>>> import numpy as np
>>> import numpy.linalg as la
>>> np.set_printoptions(suppress=True, linewidth=160)
>>> rnd = lambda a: np.round(a, 2) + 0
>>> E = np.load("arr.npy")
>>> E
array([[ 0.,  0.,  0., -1.],
       [ 0.,  0.,  0.,  3.],
       [ 0.,  0.,  0.,  0.],
       [-1.,  3.,  0.,  0.]])
>>> E.reshape(-1, 2)
array([[ 0.,  0.],
       [ 0., -1.],
       [ 0.,  0.],
       [ 0.,  3.],
       [ 0.,  0.],
       [ 0.,  0.],
       [-1.,  3.],
       [ 0.,  0.]])
>>> E.reshape(2, -1)
array([[ 0.,  0.,  0., -1.,  0.,  0.,  0.,  3.],
       [ 0.,  0.,  0.,  0., -1.,  3.,  0.,  0.]])
>>> blk = E.reshape(4, 2, -1)
>>> np.einsum("ihd,ihd->ih", blk, blk)
array([[ 0.,  1.],
       [ 0.,  9.],
       [ 0.,  0.],
       [10.,  0.]])
>>> np.swapaxes(blk, 1, 2)[0]
array([[ 0.,  0.],
       [ 0., -1.]])
>>> blk.shape
(4, 2, 2)
>>> blk[:, 0]
array([[ 0.,  0.],
       [ 0.,  0.],
       [ 0.,  0.],
       [-1.,  3.]])
>>> (E - E.T) / 2
array([[0., 0., 0., 0.],
       [0., 0., 0., 0.],
       [0., 0., 0., 0.],
       [0., 0., 0., 0.]])
>>> (E + E.T) / 2
array([[ 0.,  0.,  0., -1.],
       [ 0.,  0.,  0.,  3.],
       [ 0.,  0.,  0.,  0.],
       [-1.,  3.,  0.,  0.]])
>>> np.trace(E)
np.float64(0.0)
>>> rnd(np.abs(la.eigvals(E)).max())
np.float64(3.16)
>>> ev, V = la.eigh(E)
>>> x0 = np.array([-1, -3, 2, -2])
>>> rnd(x0 @ E @ x0 / (x0 @ x0)), rnd(ev[0]), rnd(ev[-1])
(np.float64(1.78), np.float64(-3.16), np.float64(3.16))
>>> M = np.array([[5.51, 7.55, 9.37, -0.08, 4.02],
...     [4.97, 6.83, 9.24, 0.46, 3.67],
...     [5.04, 7.05, 9.26, 0.04, 3.72],
...     [4.87, 7.05, 9.34, -0.58, 4.12],
...     [0.23, 1.72, 1.42, 6.23, 2.14],
...     [-0.37, 2.08, 1.97, 6.12, 2.2],
...     [-0.23, 2.47, 2.22, 6.09, 2.44],
...     [0.36, 1.46, 1.5, 5.77, 2.27],
...     [7.17, 5.83, 6.24, 1.88, 0.11],
...     [6.72, 5.88, 6.12, 1.87, -0.15],
...     [7.09, 5.82, 6.03, 2.02, 0.11],
...     [6.99, 5.86, 6.36, 2.67, 0.17]])
>>> M
array([[ 5.51,  7.55,  9.37, -0.08,  4.02],
       [ 4.97,  6.83,  9.24,  0.46,  3.67],
       [ 5.04,  7.05,  9.26,  0.04,  3.72],
       [ 4.87,  7.05,  9.34, -0.58,  4.12],
       [ 0.23,  1.72,  1.42,  6.23,  2.14],
       [-0.37,  2.08,  1.97,  6.12,  2.2 ],
       [-0.23,  2.47,  2.22,  6.09,  2.44],
       [ 0.36,  1.46,  1.5 ,  5.77,  2.27],
       [ 7.17,  5.83,  6.24,  1.88,  0.11],
       [ 6.72,  5.88,  6.12,  1.87, -0.15],
       [ 7.09,  5.82,  6.03,  2.02,  0.11],
       [ 6.99,  5.86,  6.36,  2.67,  0.17]])
>>> C = M[[8, 2]].astype(float)
>>> for _ in range(5):
...     labels = la.norm(M[:, None] - C, axis=-1).argmin(axis=1)
...     C = np.array([M[labels == j].mean(axis=0) for j in range(2)])
... 
>>> labels
array([1, 1, 1, 1, 0, 0, 0, 0, 0, 0, 0, 0])
>>> rnd(C[1] - C[0])
array([ 1.6 ,  3.23,  5.32, -4.12,  2.72])
